$ python -q
>>> import numpy as np
>>> from numpy import linalg as LA
>>> np.set_printoptions(precision=2, suppress=True, linewidth=100)
>>> def tidy(a):
...     return np.round(a, 2) + 0
... 
>>> data = np.array([[5, 5, 3, 2, 3, 4, 3],
...     [0, 4, 4, 3, 1, 5, 1],
...     [2, 5, 1, 2, 2, 4, 5],
...     [1, 2, 3, 2, 0, 1, 0],
...     [2, 0, 1, 4, 1, 1, 3],
...     [0, 3, 4, 2, 0, 1, 5]])
>>> w1 = np.array([[4, 2], [0, 0], [0, 0], [2, 0], [4, 1], [2, 0], [5, 1]])
>>> c = np.array([-3, 1])
>>> H = np.maximum(data @ w1 + c, 0)
>>> print(LA.matrix_rank(H))
2
>>> W2 = np.array([[1, 1, 0], [3, 1, 2]])
>>> (H @ W2).round(6).argmax(axis=1)
array([0, 0, 0, 0, 0, 0])
>>> rng = np.random.default_rng(77)
>>> B = data + rng.integers(-2, 3, (6, 5)) @ rng.integers(-2, 3, (5, 7))
>>> B
array([[ 8, -2,  5, -4,  5,  3,  7],
       [ 5, -3, -5, 10,  0,  9, -4],
       [-1,  4, -3, 11,  5, 13,  2],
       [ 7, -4,  3, -2,  2,  3,  5],
       [ 8, -2, -1,  1, -5, -8,  0],
       [ 8, -3,  3,  0,  0,  2,  8]])
>>> B - data
array([[ 3, -7,  2, -6,  2, -1,  4],
       [ 5, -7, -9,  7, -1,  4, -5],
       [-3, -1, -4,  9,  3,  9, -3],
       [ 6, -6,  0, -4,  2,  2,  5],
       [ 6, -2, -2, -3, -6, -9, -3],
       [ 8, -6, -1, -2,  0,  1,  3]])
>>> LA.matrix_rank(B - data, tol=1e-8)
np.int64(5)
>>> F = np.load("dump.npy")
>>> print(F)
[[ 1.2  0.8 -0.2]
 [ 0.5 -0.2 -0.4]
 [ 0.2 -0.6  0.7]
 [ 0.1  0.9  0.6]
 [ 1.5 -1.  -0.9]
 [-0.5 -1.1 -0.4]
 [-0.7 -0.4 -0.4]]
>>> def softmax(z):
...     e = np.exp(z - z.max(axis=-1, keepdims=True))
...     return e / e.sum(axis=-1, keepdims=True)
... 
>>> print(tidy(softmax(F[1])))
[0.53 0.26 0.21]
>>> att = F @ F.T / np.sqrt(3)
>>> softmax(att).round(6).argmax(axis=1)
array([0, 4, 2, 3, 4, 5, 5])
>>> x = np.array([5, -5, 6])
>>> target = F @ x
>>> tidy(LA.lstsq(F, target)[0])
array([ 5., -5.,  6.])
>>> print(tidy(LA.pinv(F) @ F))
[[1. 0. 0.]
 [0. 1. 0.]
 [0. 0. 1.]]
>>> tidy(LA.solve(F.T @ F, F.T @ target))
array([ 5., -5.,  6.])
>>> target = target + 0.3 * rng.normal(size=7)
>>> print(tidy(target))
[ 1.07  1.25  8.27 -0.67  7.29  0.86 -4.44]
>>> c, *_ = LA.lstsq(F, target)
>>> tidy(LA.norm(target - F @ c))
np.float64(0.59)
>>> tidy(c)
array([ 5.21, -5.12,  6.06])
>>> c.round()
array([ 5., -5.,  6.])
>>> q, vecs = LA.qr(F[:, :2])[0], LA.qr(F[:, 2:])[0]
>>> sv = LA.svd(q.T @ vecs, compute_uv=False)
>>> print(tidy(np.degrees(np.arccos(sv.clip(0, 1)))))
[51.33]
>>> tidy(LA.norm(F, 1)), tidy(LA.norm(F, np.inf))
(np.float64(5.0), np.float64(3.4))
>>> tidy(LA.norm(F, axis=1))
array([1.46, 0.67, 0.94, 1.09, 2.01, 1.27, 0.9 ])
>>> LA.norm(F, axis=1).argmax()
np.int64(4)
>>> tidy(LA.norm(F) ** 2 / LA.norm(F, 2) ** 2)
np.float64(2.06)
>>> tidy(LA.norm(F[4] - F[3]))
np.float64(2.8)
>>> print(tidy(LA.norm(F, axis=0)))
[2.17 2.05 1.48]
>>> X = np.load("w.npy")
>>> print(tidy(X))
[[ 0.01 -0.01  0.04 -0.05 -0.04  0.04 -0.02]
 [-0.01  0.01 -0.04  0.05  0.04 -0.04  0.02]
 [ 0.04 -0.04  0.19 -0.26 -0.19  0.19 -0.11]
 [-0.05  0.05 -0.26  0.36  0.26 -0.26  0.16]
 [-0.04  0.04 -0.19  0.26  0.19 -0.19  0.11]
 [ 0.04 -0.04  0.19 -0.26 -0.19  0.19 -0.11]
 [-0.02  0.02 -0.11  0.16  0.11 -0.11  0.07]]
>>> evals, vecs = LA.eigh(X)
>>> np.unique(evals.round(6) + 0, return_counts=True)[1]
array([6, 1])
>>> tidy(LA.eigvalsh(X + 3 * np.eye(7)))
array([3., 3., 3., 3., 3., 3., 4.])
>>> evals.sum(), np.trace(X)
(np.float64(1.0), np.float64(1.0))
>>> tidy(vecs.T @ vecs)
array([[1., 0., 0., 0., 0., 0., 0.],
       [0., 1., 0., 0., 0., 0., 0.],
       [0., 0., 1., 0., 0., 0., 0.],
       [0., 0., 0., 1., 0., 0., 0.],
       [0., 0., 0., 0., 1., 0., 0.],
       [0., 0., 0., 0., 0., 1., 0.],
       [0., 0., 0., 0., 0., 0., 1.]])
>>> print(tidy(vecs.T @ X @ vecs))
[[0. 0. 0. 0. 0. 0. 0.]
 [0. 0. 0. 0. 0. 0. 0.]
 [0. 0. 0. 0. 0. 0. 0.]
 [0. 0. 0. 0. 0. 0. 0.]
 [0. 0. 0. 0. 0. 0. 0.]
 [0. 0. 0. 0. 0. 0. 0.]
 [0. 0. 0. 0. 0. 0. 1.]]
>>> w1 = np.array([[-1, 8], [-4, 3], [-1, -3], [-2, -5], [-5, 8], [-3, -8], [8, -6]])
>>> c = np.array([2, 2])
>>> H = np.maximum(X @ w1 + c, 0)
>>> print(LA.matrix_rank(H))
2
>>> tidy(H)
array([[1.99, 1.73],
       [2.01, 2.27],
       [1.93, 0.63],
       [2.1 , 3.92],
       [2.07, 3.37],
       [1.93, 0.63],
       [2.04, 2.82]])
>>> W2 = np.array([[2, 1, 1], [3, 3, 2]])
>>> w1 @ W2
array([[ 22,  23,  15],
       [  1,   5,   2],
       [-11, -10,  -7],
       [-19, -17, -12],
       [ 14,  19,  11],
       [-30, -27, -19],
       [ -2, -10,  -4]])
>>> print((H @ W2).round(6).argmax(axis=1))
[0 0 0 0 0 0 0]
>>> labels = rng.permutation(7)
>>> labels
array([6, 0, 3, 4, 5, 1, 2])
>>> B = X[labels][:, labels]
>>> np.trace(B)
np.float64(1.0)
>>> tidy(np.diag(B))
array([0.07, 0.01, 0.36, 0.19, 0.19, 0.01, 0.19])
>>> print(np.allclose(B, X))
False
>>> tidy(B)
array([[ 0.07, -0.02,  0.16,  0.11, -0.11,  0.02, -0.11],
       [-0.02,  0.01, -0.05, -0.04,  0.04, -0.01,  0.04],
       [ 0.16, -0.05,  0.36,  0.26, -0.26,  0.05, -0.26],
       [ 0.11, -0.04,  0.26,  0.19, -0.19,  0.04, -0.19],
       [-0.11,  0.04, -0.26, -0.19,  0.19, -0.04,  0.19],
       [ 0.02, -0.01,  0.05,  0.04, -0.04,  0.01, -0.04],
       [-0.11,  0.04, -0.26, -0.19,  0.19, -0.04,  0.19]])
>>> K = np.load("sample2.npy")
>>> print(tidy(K))
[[  0.25   4.92  -4.01  18.28   5.06]
 [  9.41   6.79 -10.71  12.25  -0.79]
 [ 13.57   5.65 -12.19   1.99  -5.58]
 [-13.55  -5.68  12.21  -2.16   5.52]
 [  7.09  -1.72  -2.7  -16.63  -7.92]
 [ -1.05   4.46  -2.91  18.39   5.68]
 [-13.11  -2.93   9.79   7.62   8.09]
 [-13.25  -3.13  10.03   7.08   8.  ]
 [ -6.5   -6.51   8.83 -15.35  -1.4 ]
 [  5.2   -2.7   -0.85 -17.64  -7.34]
 [-13.86  -4.65  11.57   2.19   6.9 ]
 [ -3.55  -5.89   6.66 -17.25  -3.28]
 [ -6.98   1.78   2.59  16.71   7.89]
 [ -7.62  -6.66   9.58 -14.33  -0.61]
 [ -5.19   2.7    0.84  17.64   7.34]
 [-10.55  -6.76  11.34 -10.54   1.79]
 [-13.32  -5.92  12.26  -3.39   5.07]
 [ -6.87  -6.56   9.08 -15.03  -1.14]
 [  8.99   6.77 -10.46  12.79  -0.45]
 [-13.79  -5.23  11.99  -0.09   6.22]]
>>> LA.cond(X) > 100
np.True_
>>> tidy(LA.norm(X, 2) / LA.norm(X))
np.float64(1.0)
>>> LA.matrix_rank(X, rtol=0.1)
np.int64(1)
>>> D = LA.norm(K[:, None] - K[None], axis=-1)
>>> LA.matrix_rank(D ** 2)
np.int64(3)
>>> np.flatnonzero(D[3] < D.mean() / 2)
array([ 3,  6,  7, 10, 15, 16, 19])
>>> W2 = K[[18, 19]].astype(float)
>>> for _ in range(6):
...     labels = LA.norm(K[:, None] - W2, axis=-1).argmin(axis=1)
...     W2 = np.array([K[labels == j].mean(axis=0) for j in range(2)])
... 
>>> labels
array([0, 0, 0, 1, 1, 0, 1, 1, 1, 1, 1, 1, 0, 1, 0, 1, 1, 1, 0, 1])
>>> np.abs(W2[1] - W2[0]).argmax()
np.int64(3)
>>> tidy(W2)
array([[ 2.72,  4.72, -5.26, 14.01,  2.73],
       [-7.97, -4.95,  8.45, -7.35,  1.53]])
>>> B = K / np.sqrt((K ** 2).mean(axis=1, keepdims=True))
>>> LA.matrix_rank(B) == LA.matrix_rank(K)
np.True_
>>> LA.matrix_rank(K - K.mean(axis=1, keepdims=True))
np.int64(2)
>>> tidy(B[3])
array([-1.51, -0.64,  1.36, -0.24,  0.62])
>>> tidy(LA.norm(B, axis=1))
array([2.24, 2.24, 2.24, 2.24, 2.24, 2.24, 2.24, 2.24, 2.24, 2.24, 2.24, 2.24, 2.24, 2.24, 2.24,
       2.24, 2.24, 2.24, 2.24, 2.24])
>>> Xs = K - K.mean(axis=0)
>>> vecs = LA.svd(Xs)[2][:2]
>>> B = Xs - Xs @ vecs.T @ vecs
>>> tidy(np.diag(vecs.T @ vecs))
array([0.48, 0.12, 0.38, 0.85, 0.18])
>>> tidy(np.cov(Xs @ vecs.T, rowvar=False))
array([[230.12,   0.  ],
       [  0.  , 151.47]])
>>> print(LA.norm(B, axis=1).round(6).argmax())
0
>>> tidy(B.std(axis=0))
array([0., 0., 0., 0., 0.])
>>> W0 = np.load("mat.npy")
>>> W0
array([[ 3,  3,  3,  3,  3],
       [ 3,  6,  6,  6,  6],
       [ 3,  6,  9,  9,  9],
       [ 3,  6,  9, 12, 12],
       [ 3,  6,  9, 12, 15]])
>>> w1 = np.array([[0, 2], [1, 1], [0, 2], [2, 2], [2, 0]])
>>> c = np.array([0, 1])
>>> H = np.maximum(W0 @ w1 + c, 0)
>>> H
array([[15, 22],
       [30, 37],
       [42, 49],
       [54, 55],
       [60, 55]])
>>> print(LA.matrix_rank(H))
2
>>> W2 = np.array([[3, 2], [2, 2]])
>>> w1 @ W2
array([[ 4,  4],
       [ 5,  4],
       [ 4,  4],
       [10,  8],
       [ 6,  4]])
>>> (H @ W2).round(6).argmax(axis=1)
array([0, 0, 0, 0, 0])
>>> evals, vecs = LA.eigh(W0)
>>> print(tidy(LA.svd(W0, compute_uv=False)))
[37.03  4.35  1.75  1.06  0.81]
>>> tidy(np.abs(vecs[:, -1]))
array([0.17, 0.33, 0.46, 0.55, 0.6 ])
>>> tidy(evals)
array([ 0.81,  1.06,  1.75,  4.35, 37.03])
>>> np.unique(evals.round(6) + 0, return_counts=True)[1]
array([1, 1, 1, 1, 1])
>>> tidy(vecs @ np.diag(evals) @ vecs.T)
array([[ 3.,  3.,  3.,  3.,  3.],
       [ 3.,  6.,  6.,  6.,  6.],
       [ 3.,  6.,  9.,  9.,  9.],
       [ 3.,  6.,  9., 12., 12.],
       [ 3.,  6.,  9., 12., 15.]])
>>> tidy(LA.eigvalsh(W0 + -1 * np.eye(5)))
array([-0.19,  0.06,  0.75,  3.35, 36.03])
